$ ipython --no-banner

In [1]: import numpy as np

In [2]: np.set_printoptions(precision=2, suppress=True, linewidth=160)

In [3]: def rnd(a):
   ...:     return np.round(a, 2) + 0
   ...: 

In [4]: J = np.loadtxt("dump.csv", delimiter=",")

In [5]: J
Out[5]: 
array([[  0.,   1., -40.,  -7.,   7.,   7.,  -8.,   4.,  -5.,   3.,  -5.,   0.],
       [  2.,   7., -20.,   9.,  -4.,   5.,  -4.,  -2.,  -9.,   9.,   1.,   9.],
       [  8.,  -8., -10.,   2.,   1.,  -2.,  -2.,  -5.,   1.,   9.,   1.,  -6.],
       [  3.,   1.,  20.,   6.,   9.,  -3.,   4.,  -3.,  -3.,  -7.,  -8.,   1.],
       [ -8.,  -2., -35.,  -4.,   2.,   1.,  -7.,  -1.,  -1.,  -8.,  -8.,   8.],
       [ -5.,   3.,  20.,  -4.,  -1.,   9.,   4.,   6.,  -9.,  -5.,  -3.,  -4.]])

In [6]: blk = np.stack([J, 4 * J, J[::-1]])

In [7]: np.linalg.matrix_rank(blk)
Out[7]: array([6, 6, 6])

In [8]: blk.shape
Out[8]: (3, 6, 12)

In [9]: blk.sum(axis=0)
Out[9]: 
array([[  -5.,    8., -180.,  -39.,   34.,   44.,  -36.,   26.,  -34.,   10.,  -28.,   -4.],
       [   2.,   33., -135.,   41.,  -18.,   26.,  -27.,  -11.,  -46.,   37.,   -3.,   53.],
       [  43.,  -39.,  -30.,   16.,   14.,  -13.,   -6.,  -28.,    2.,   38.,   -3.,  -29.],
       [  23.,   -3.,   90.,   32.,   46.,  -17.,   18.,  -20.,  -14.,  -26.,  -39.,   -1.],
       [ -38.,   -3., -195.,  -11.,    6.,   10.,  -39.,   -7.,  -14.,  -31.,  -39.,   49.],
       [ -25.,   16.,   60.,  -27.,    2.,   52.,   12.,   34.,  -50.,  -22.,  -20.,  -20.]])

In [10]: np.einsum("bij,cij->bc", blk, blk)
Out[10]: 
array([[ 6067., 24268.,  -488.],
       [24268., 97072., -1952.],
       [ -488., -1952.,  6067.]])

In [11]: np.linalg.matrix_rank(blk.reshape(3, -1))
Out[11]: np.int64(2)

In [12]: J - J[0]
Out[12]: 
array([[  0.,   0.,   0.,   0.,   0.,   0.,   0.,   0.,   0.,   0.,   0.,   0.],
       [  2.,   6.,  20.,  16., -11.,  -2.,   4.,  -6.,  -4.,   6.,   6.,   9.],
       [  8.,  -9.,  30.,   9.,  -6.,  -9.,   6.,  -9.,   6.,   6.,   6.,  -6.],
       [  3.,   0.,  60.,  13.,   2., -10.,  12.,  -7.,   2., -10.,  -3.,   1.],
       [ -8.,  -3.,   5.,   3.,  -5.,  -6.,   1.,  -5.,   4., -11.,  -3.,   8.],
       [ -5.,   2.,  60.,   3.,  -8.,   2.,  12.,   2.,  -4.,  -8.,   2.,  -4.]])

In [13]: np.linalg.matrix_rank(J)
Out[13]: np.int64(6)

In [14]: rnd(J.mean(axis=0))
Out[14]: array([  0.  ,   0.33, -10.83,   0.33,   2.33,   2.83,  -2.17,  -0.17,  -4.33,   0.17,  -3.67,   1.33])

In [15]: C = np.sign(np.array([[3, 0, 0, 2], [2, 2, 3, 3], [2, 0, 1, 3], [1, 0, 3, 1]]))

In [16]: Y = (np.tril(C, -1) + np.eye(4)) @ (np.triu(C, 1) + np.eye(4))

In [17]: w = np.array([1, 1, -1, -3])

In [18]: data = np.rint(Y * w @ np.linalg.inv(Y)) + 0

In [19]: data
Out[19]: 
array([[ 1.,  0.,  4., -4.],
       [ 2.,  1.,  4., -6.],
       [ 2.,  0.,  5., -6.],
       [ 2.,  0.,  8., -9.]])

In [20]: rnd(np.poly(data))
Out[20]: array([ 1.,  2., -4., -2.,  3.])

In [21]: rnd(np.linalg.det(data[::-1]))
Out[21]: np.float64(3.0)

In [22]: np.einsum("ij,ji->", data, data)
Out[22]: np.float64(12.0)

In [23]: np.einsum("ii->", data)
Out[23]: np.float64(-2.0)

In [24]: np.kron(np.eye(2, dtype=int), data)
Out[24]: 
array([[ 1.,  0.,  4., -4.,  0.,  0.,  0., -0.],
       [ 2.,  1.,  4., -6.,  0.,  0.,  0., -0.],
       [ 2.,  0.,  5., -6.,  0.,  0.,  0., -0.],
       [ 2.,  0.,  8., -9.,  0.,  0.,  0., -0.],
       [ 0.,  0.,  0., -0.,  1.,  0.,  4., -4.],
       [ 0.,  0.,  0., -0.,  2.,  1.,  4., -6.],
       [ 0.,  0.,  0., -0.,  2.,  0.,  5., -6.],
       [ 0.,  0.,  0., -0.,  2.,  0.,  8., -9.]])

In [25]: rnd(np.linalg.det(2 * data)), rnd(np.linalg.det(data))
Out[25]: (np.float64(48.0), np.float64(3.0))
